>>> import numpy as np
>>> from numpy import linalg as LA
>>> np.set_printoptions(precision=1, suppress=True, linewidth=100, floatmode="fixed")
>>> tidy = lambda a: np.round(a, 1) + 0
>>> q, _ = LA.qr(np.array([[0.4, -0.7, -1.8, -1.2, 1.9, 0.2, 1.1],
...     [-1.5, 0.9, 1.8, 1.0, 0.5, -1.1, -0.7],
...     [-0.4, 0.3, -0.8, 1.0, 0.9, -0.3, 0.3],
...     [1.9, 0.6, -0.8, 0.6, -0.7, -0.3, -1.3],
...     [0.0, -3.7, 1.4, -0.1, 0.0, 0.2, 1.8],
...     [1.0, 0.7, -0.2, -0.4, 0.1, -0.8, -1.3],
...     [0.1, 0.4, -0.6, 1.6, -0.5, 0.5, 1.2],
...     [-1.7, -0.7, -0.1, -1.2, -0.1, 0.6, 0.9],
...     [0.4, -0.5, 0.3, 0.1, -1.9, -1.2, 0.3]]))
>>> mat = q @ q.T
>>> tidy(mat)
array([[ 0.9, -0.1,  0.1, -0.2,  0.0,  0.1,  0.0, -0.1,  0.0],
       [-0.1,  0.8,  0.2, -0.3,  0.0,  0.1, -0.1, -0.2,  0.0],
       [ 0.1,  0.2,  0.8,  0.2,  0.0, -0.1,  0.1,  0.1,  0.0],
       [-0.2, -0.3,  0.2,  0.7,  0.0,  0.2, -0.1, -0.2,  0.0],
       [ 0.0,  0.0,  0.0,  0.0,  1.0, -0.1, -0.1, -0.1,  0.0],
       [ 0.1,  0.1, -0.1,  0.2, -0.1,  0.3, -0.3, -0.2,  0.1],
       [ 0.0, -0.1,  0.1, -0.1, -0.1, -0.3,  0.8, -0.2,  0.1],
       [-0.1, -0.2,  0.1, -0.2, -0.1, -0.2, -0.2,  0.8,  0.1],
       [ 0.0,  0.0,  0.0,  0.0,  0.0,  0.1,  0.1,  0.1,  1.0]])
>>> M2 = mat / np.sqrt((mat ** 2).mean(axis=1, keepdims=True))
>>> LA.matrix_rank(mat - mat.mean(axis=1, keepdims=True))
np.int64(7)
>>> tidy(mat - mat.mean(axis=1, keepdims=True))
array([[ 0.8, -0.2,  0.1, -0.3, -0.1,  0.1, -0.1, -0.2, -0.1],
       [-0.2,  0.8,  0.1, -0.3, -0.1,  0.0, -0.1, -0.2,  0.0],
       [ 0.0,  0.0,  0.7,  0.1, -0.2, -0.2, -0.1,  0.0, -0.2],
       [-0.2, -0.3,  0.2,  0.6,  0.0,  0.1, -0.1, -0.2,  0.0],
       [-0.1, -0.1, -0.1, -0.1,  0.9, -0.2, -0.2, -0.1, -0.1],
       [ 0.1,  0.1, -0.1,  0.1, -0.1,  0.3, -0.3, -0.2,  0.1],
       [ 0.0, -0.1,  0.1, -0.1, -0.1, -0.3,  0.8, -0.2,  0.1],
       [-0.1, -0.2,  0.1, -0.2, -0.1, -0.2, -0.2,  0.8,  0.1],
       [-0.1, -0.1, -0.2, -0.1, -0.1,  0.0, -0.1, -0.1,  0.8]])
>>> print([round(float(x), 1) for x in LA.svd(mat, compute_uv=False)[:3]])
[1.0, 1.0, 1.0]
>>> LA.matrix_rank(mat, rtol=0.1)
np.int64(7)
>>> x0 = np.array([-2, 1, -1, -2, 2, 2, 2, 0, 1])
>>> tidy(np.eye(9) - mat)
array([[ 0.1,  0.1, -0.1,  0.2,  0.0, -0.1,  0.0,  0.1,  0.0],
       [ 0.1,  0.2, -0.2,  0.3,  0.0, -0.1,  0.1,  0.2,  0.0],
       [-0.1, -0.2,  0.2, -0.2,  0.0,  0.1, -0.1, -0.1,  0.0],
       [ 0.2,  0.3, -0.2,  0.3,  0.0, -0.2,  0.1,  0.2,  0.0],
       [ 0.0,  0.0,  0.0,  0.0,  0.0,  0.1,  0.1,  0.1,  0.0],
       [-0.1, -0.1,  0.1, -0.2,  0.1,  0.7,  0.3,  0.2, -0.1],
       [ 0.0,  0.1, -0.1,  0.1,  0.1,  0.3,  0.2,  0.2, -0.1],
       [ 0.1,  0.2, -0.1,  0.2,  0.1,  0.2,  0.2,  0.2, -0.1],
       [ 0.0,  0.0,  0.0,  0.0,  0.0, -0.1, -0.1, -0.1,  0.0]])
>>> tidy(LA.eigvalsh(2 * mat - np.eye(9)))
array([-1.0, -1.0,  1.0,  1.0,  1.0,  1.0,  1.0,  1.0,  1.0])
>>> tidy(np.trace(mat))
np.float64(7.0)
>>> tidy(mat @ mat @ x0)
array([-1.4,  1.4, -1.3, -1.3,  1.5, -0.5,  0.9, -0.7,  1.5])
>>> print(tidy((x0 - mat @ x0) @ (mat @ x0)))
0.0
